>>> import numpy as np
>>> import numpy.linalg as la
>>> np.set_printoptions(precision=2, suppress=True, linewidth=200)
>>> def rnd(a):
...     return np.round(a, 2) + 0
... 
>>> m1 = np.load("case6.npy")
>>> m1
array([[ 1.1, -0.8,  1.1, -0.3, -0.5],
       [-0.2,  1.1, -2.4, -1.6, -2. ],
       [-0.6, -0.7, -0.5,  0. , -0.5],
       [-1. , -0.3,  0.3, -0.2, -0.3],
       [ 0. ,  0.8,  0.3, -0.9, -0.3],
       [-0.2,  0.7, -1.9,  2.5, -0.2],
       [-0.5, -0.3,  0.8,  1.8,  0. ],
       [ 0.7,  0.6,  1.4,  1.3,  0.2],
       [-1.6,  0.2, -0.4, -2.2,  0.6],
       [-1.8, -0.5, -2.1,  0.1, -1.1],
       [-1.3,  0.9, -0.2, -0.1, -0.5],
       [ 0.3,  1.3, -0.3,  0.6, -0.3],
       [14. , -3.5,  4.5, -2.5,  2.5],
       [ 0.2, -0.7,  0. , -0.4,  1.9]])
>>> idx = m1[:, 2] > np.median(m1[:, 2])
>>> r0 = m1[idx].mean(axis=0) - m1[~idx].mean(axis=0)
>>> np.argsort(-np.abs(r0).round(6), kind="stable")
array([0, 2, 4, 1, 3])
>>> cent = m1[[8, 13]].astype(float)
>>> for _ in range(6):
...     idx = la.norm(m1[:, None] - cent, axis=-1).argmin(axis=1)
...     cent = np.array([m1[idx == j].mean(axis=0) for j in range(2)])
... 
>>> idx
array([0, 0, 0, 0, 0, 0, 0, 0, 0, 0, 0, 0, 1, 0])
>>> rnd(cent[1] - cent[0])
array([14.38, -3.68,  4.8 , -2.55,  2.73])
>>> np.bincount(idx)
array([13,  1])
>>> np.abs(cent[1] - cent[0]).argmax()
np.int64(0)
>>> rnd(la.norm(m1[1], 1)), rnd(la.norm(m1[1], np.inf))
(np.float64(7.3), np.float64(2.4))
>>> rnd(la.norm(m1, 1)), rnd(la.norm(m1, np.inf))
(np.float64(23.5), np.float64(27.0))
>>> rnd(la.norm(m1, axis=0))
array([14.39,  4.42,  6.21,  5.13,  4.07])
>>> rnd(la.norm(m1, 2))
np.float64(16.06)
>>> feats = np.array([[-1, 2, 9, -6, 3],
...     [-3, -5, 7, 4, 2],
...     [4, -2, 8, 6, -2],
...     [3, -2, 9, -1, 0],
...     [6, 7, 9, 0, -5]])
>>> feats
array([[-1,  2,  9, -6,  3],
       [-3, -5,  7,  4,  2],
       [ 4, -2,  8,  6, -2],
       [ 3, -2,  9, -1,  0],
       [ 6,  7,  9,  0, -5]])
>>> np.einsum("ij,ji->", feats, feats)
np.int64(232)
>>> rnd(la.det(2 * feats)), rnd(la.det(feats))
(np.float64(206528.0), np.float64(6454.0))
>>> np.einsum("ii->", feats)
np.int64(-4)
>>> rnd(la.det(feats[::-1]))
np.float64(6454.0)
>>> vec = np.array([5, 2, 2, 0, 0])
>>> feats @ np.ones(5)
array([ 7.,  5., 14.,  9., 17.])
>>> (feats * vec).sum(axis=1)
array([ 17, -11,  32,  29,  62])
>>> np.einsum("ij,j->i", feats, vec)
array([ 17, -11,  32,  29,  62])
>>> np.sign((feats @ vec).round(6))
array([ 1, -1,  1,  1,  1])
>>> rnd(la.norm(feats))
np.float64(25.38)
>>> np.diff(feats, axis=0)
array([[-2, -7, -2, 10, -1],
       [ 7,  3,  1,  2, -4],
       [-1,  0,  1, -7,  2],
       [ 3,  9,  0,  1, -5]])
>>> feats.sum(axis=1)
array([ 7,  5, 14,  9, 17])
>>> feats - feats[0]
array([[ 0,  0,  0,  0,  0],
       [-2, -7, -2, 10, -1],
       [ 5, -4, -1, 12, -5],
       [ 4, -4,  0,  5, -3],
       [ 7,  5,  0,  6, -8]])
>>> data = np.load("w.npy")
>>> data
array([[ 0,  2,  1, -1,  1,  1, -3,  0, -4,  0],
       [-2,  0,  0, -3,  3, -6, -2,  1,  1, -4],
       [-1,  0,  0,  0, -5, -5, -4,  1,  3,  1],
       [ 1,  3,  0,  0,  4, -3,  1, -1,  2,  0],
       [-1, -3,  5, -4,  0,  1, -4, -3,  1, -2],
       [-1,  6,  5,  3, -1,  0, -1,  1, -1,  1],
       [ 3,  2,  4, -1,  4,  1,  0,  0,  3,  1],
       [ 0, -1, -1,  1,  3, -1,  0,  0,  2,  4],
       [ 4, -1, -3, -2, -1,  1, -3, -2,  0, -2],
       [ 0,  4, -1,  0,  2, -1, -1, -4,  2,  0]])
>>> vec = np.array([3, 0, -2, 4, -8, -3, 5, -5, 4, 3])
>>> y = data @ vec
>>> y
array([-48, -47,  42,  -2, -39,  -4, -23,   5,   4,  12])
>>> rnd(la.solve(data, y))
array([ 3.,  0., -2.,  4., -8., -3.,  5., -5.,  4.,  3.])
>>> rnd(la.solve(data, data[:, 6]))
array([0., 0., 0., 0., 0., 0., 1., 0., 0., 0.])
>>> rnd(la.solve(data, 3 * y))
array([  9.,   0.,  -6.,  12., -24.,  -9.,  15., -15.,  12.,   9.])
>>> rnd(la.solve(data.T, data[9]))
array([0., 0., 0., 0., 0., 0., 0., 0., 0., 1.])
>>> np.trace(feats)
np.int64(-4)
>>> (feats - feats.T) / 2
array([[ 0. ,  2.5,  2.5, -4.5, -1.5],
       [-2.5,  0. ,  4.5,  3. , -2.5],
       [-2.5, -4.5,  0. , -1.5, -5.5],
       [ 4.5, -3. ,  1.5,  0. ,  0. ],
       [ 1.5,  2.5,  5.5,  0. ,  0. ]])
>>> rnd(la.det(feats))
np.float64(6454.0)
>>> np.allclose(feats @ feats.T, feats.T @ feats)
False
>>> rnd(np.abs(la.eigvals(feats)).max())
np.float64(12.0)
>>> np.allclose(data, data.T)
False
>>> theta = np.radians(30)
>>> R = np.eye(10)
>>> R[5, 5] = R[6, 6] = np.cos(theta)
>>> R[5, 6], R[6, 5] = -np.sin(theta), np.sin(theta)
>>> rnd(R)
array([[ 1.  ,  0.  ,  0.  ,  0.  ,  0.  ,  0.  ,  0.  ,  0.  ,  0.  ,  0.  ],
       [ 0.  ,  1.  ,  0.  ,  0.  ,  0.  ,  0.  ,  0.  ,  0.  ,  0.  ,  0.  ],
       [ 0.  ,  0.  ,  1.  ,  0.  ,  0.  ,  0.  ,  0.  ,  0.  ,  0.  ,  0.  ],
       [ 0.  ,  0.  ,  0.  ,  1.  ,  0.  ,  0.  ,  0.  ,  0.  ,  0.  ,  0.  ],
       [ 0.  ,  0.  ,  0.  ,  0.  ,  1.  ,  0.  ,  0.  ,  0.  ,  0.  ,  0.  ],
       [ 0.  ,  0.  ,  0.  ,  0.  ,  0.  ,  0.87, -0.5 ,  0.  ,  0.  ,  0.  ],
       [ 0.  ,  0.  ,  0.  ,  0.  ,  0.  ,  0.5 ,  0.87,  0.  ,  0.  ,  0.  ],
       [ 0.  ,  0.  ,  0.  ,  0.  ,  0.  ,  0.  ,  0.  ,  1.  ,  0.  ,  0.  ],
       [ 0.  ,  0.  ,  0.  ,  0.  ,  0.  ,  0.  ,  0.  ,  0.  ,  1.  ,  0.  ],
       [ 0.  ,  0.  ,  0.  ,  0.  ,  0.  ,  0.  ,  0.  ,  0.  ,  0.  ,  1.  ]])
>>> B = data @ R.T
>>> rnd(la.svd(data, compute_uv=False)), rnd(la.svd(B, compute_uv=False))
(array([11.2 , 11.2 ,  9.57,  9.57,  7.01,  7.01,  4.36,  4.36,  0.88,  0.88]), array([11.2 , 11.2 ,  9.57,  9.57,  7.01,  7.01,  4.36,  4.36,  0.88,  0.88]))
>>> np.allclose(data @ data.T, B @ B.T)
True
>>> rnd(np.abs(B - data).max(axis=0))
array([0.  , 0.  , 0.  , 0.  , 0.  , 2.67, 2.73, 0.  , 0.  , 0.  ])
>>> rnd(B)
array([[ 0.  ,  2.  ,  1.  , -1.  ,  1.  ,  2.37, -2.1 ,  0.  , -4.  ,  0.  ],
       [-2.  ,  0.  ,  0.  , -3.  ,  3.  , -4.2 , -4.73,  1.  ,  1.  , -4.  ],
       [-1.  ,  0.  ,  0.  ,  0.  , -5.  , -2.33, -5.96,  1.  ,  3.  ,  1.  ],
       [ 1.  ,  3.  ,  0.  ,  0.  ,  4.  , -3.1 , -0.63, -1.  ,  2.  ,  0.  ],
       [-1.  , -3.  ,  5.  , -4.  ,  0.  ,  2.87, -2.96, -3.  ,  1.  , -2.  ],
       [-1.  ,  6.  ,  5.  ,  3.  , -1.  ,  0.5 , -0.87,  1.  , -1.  ,  1.  ],
       [ 3.  ,  2.  ,  4.  , -1.  ,  4.  ,  0.87,  0.5 ,  0.  ,  3.  ,  1.  ],
       [ 0.  , -1.  , -1.  ,  1.  ,  3.  , -0.87, -0.5 ,  0.  ,  2.  ,  4.  ],
       [ 4.  , -1.  , -3.  , -2.  , -1.  ,  2.37, -2.1 , -2.  ,  0.  , -2.  ],
       [ 0.  ,  4.  , -1.  ,  0.  ,  2.  , -0.37, -1.37, -4.  ,  2.  ,  0.  ]])
>>> np.allclose(la.norm(data, axis=1), la.norm(B, axis=1))
True
>>> J = np.load("mat.npy")
>>> J
array([[ -1.4,  -0.5,   1.5],
       [ -0.6,   1.1,   0.8],
       [ -0.6,  -0.9,  -0.5],
       [ -0.8,  -0.1,   0.3],
       [ -0.8,  -0.3,   0.3],
       [  0.3,   0.5,  -0.2],
       [ -0.8,   0.2,  -0.5],
       [ -1.9,   0.1,   0.7],
       [ -0.5,   0.2,  -0.5],
       [ -0.1,   0.5,   0.6],
       [  0.1,  -0.5,  -1.2],
       [  0.5,  -0.6,   0.3],
       [  0.1,   0.4,   0.6],
       [  0.4,   1.4,  -0.6],
       [ -0.9,  -0.2,   0.4],
       [ -0.1,  -0.1,  -0.3],
       [  0. ,   0.4,   0.7],
       [ -1. ,  -0.4,   0.6],
       [  2.5,   0.3,   0.1],
       [ -0.2,  -0.1,  -0.4],
       [  0.1,   0.8,   1.5],
       [  0. ,  -2.5,  -0.6],
       [ -0.6,   1.3,   0.6],
       [-26. ,  -6. ,  -6. ],
       [ -1.2,  -0.6,   0.8],
       [ -1.2,   1.4,   1.9],
       [ -1.7,   0.9,  -0.3],
       [ -0.5,  -0.9,   0.9],
       [  0.3,   0. ,   0.2],
       [ -0.1,   0.8,  -0.8],
       [  0.5,   0.3,   2.1],
       [  0.5,   0.1,   0.6],
       [  0.2,   0.9,   0. ],
       [  1.5,   0.6,   0. ],
       [ -0.3,   0. ,   0.5],
       [  0.2,   0.1,  -1.2],
       [  0.3,  -1.2,   0.8],
       [ -0.4,  -1.4,   0.7],
       [  1.1,   0.4,  -0.5],
       [ -0.5,  -0.3,  -0.8],
       [  0.7,  -0.3,  -2.9]])
>>> B = np.c_[J[:, :1] @ np.array([[0]]), np.array([-3, 4, -4, -5, 7, 0, -4, -6, -2, 6, -5, 9, 2, -6, -4, -2, 3, 8, -4, -8, -2, -9, -5, 4, 1, 1, -2, -6, -8, -9, 8, 3, 7, -4, 0, 2, -3, -5, -5, 9, 8])]
>>> B
array([[ 0., -3.],
       [ 0.,  4.],
       [ 0., -4.],
       [ 0., -5.],
       [ 0.,  7.],
       [ 0.,  0.],
       [ 0., -4.],
       [ 0., -6.],
       [ 0., -2.],
       [ 0.,  6.],
       [ 0., -5.],
       [ 0.,  9.],
       [ 0.,  2.],
       [ 0., -6.],
       [ 0., -4.],
       [ 0., -2.],
       [ 0.,  3.],
       [ 0.,  8.],
       [ 0., -4.],
       [ 0., -8.],
       [ 0., -2.],
       [ 0., -9.],
       [ 0., -5.],
       [ 0.,  4.],
       [ 0.,  1.],
       [ 0.,  1.],
       [ 0., -2.],
       [ 0., -6.],
       [ 0., -8.],
       [ 0., -9.],
       [ 0.,  8.],
       [ 0.,  3.],
       [ 0.,  7.],
       [ 0., -4.],
       [ 0.,  0.],
       [ 0.,  2.],
       [ 0., -3.],
       [ 0., -5.],
       [ 0., -5.],
       [ 0.,  9.],
       [ 0.,  8.]])
>>> rnd(la.norm(B - J @ la.lstsq(J, B)[0], axis=0))
array([ 0.  , 34.09])
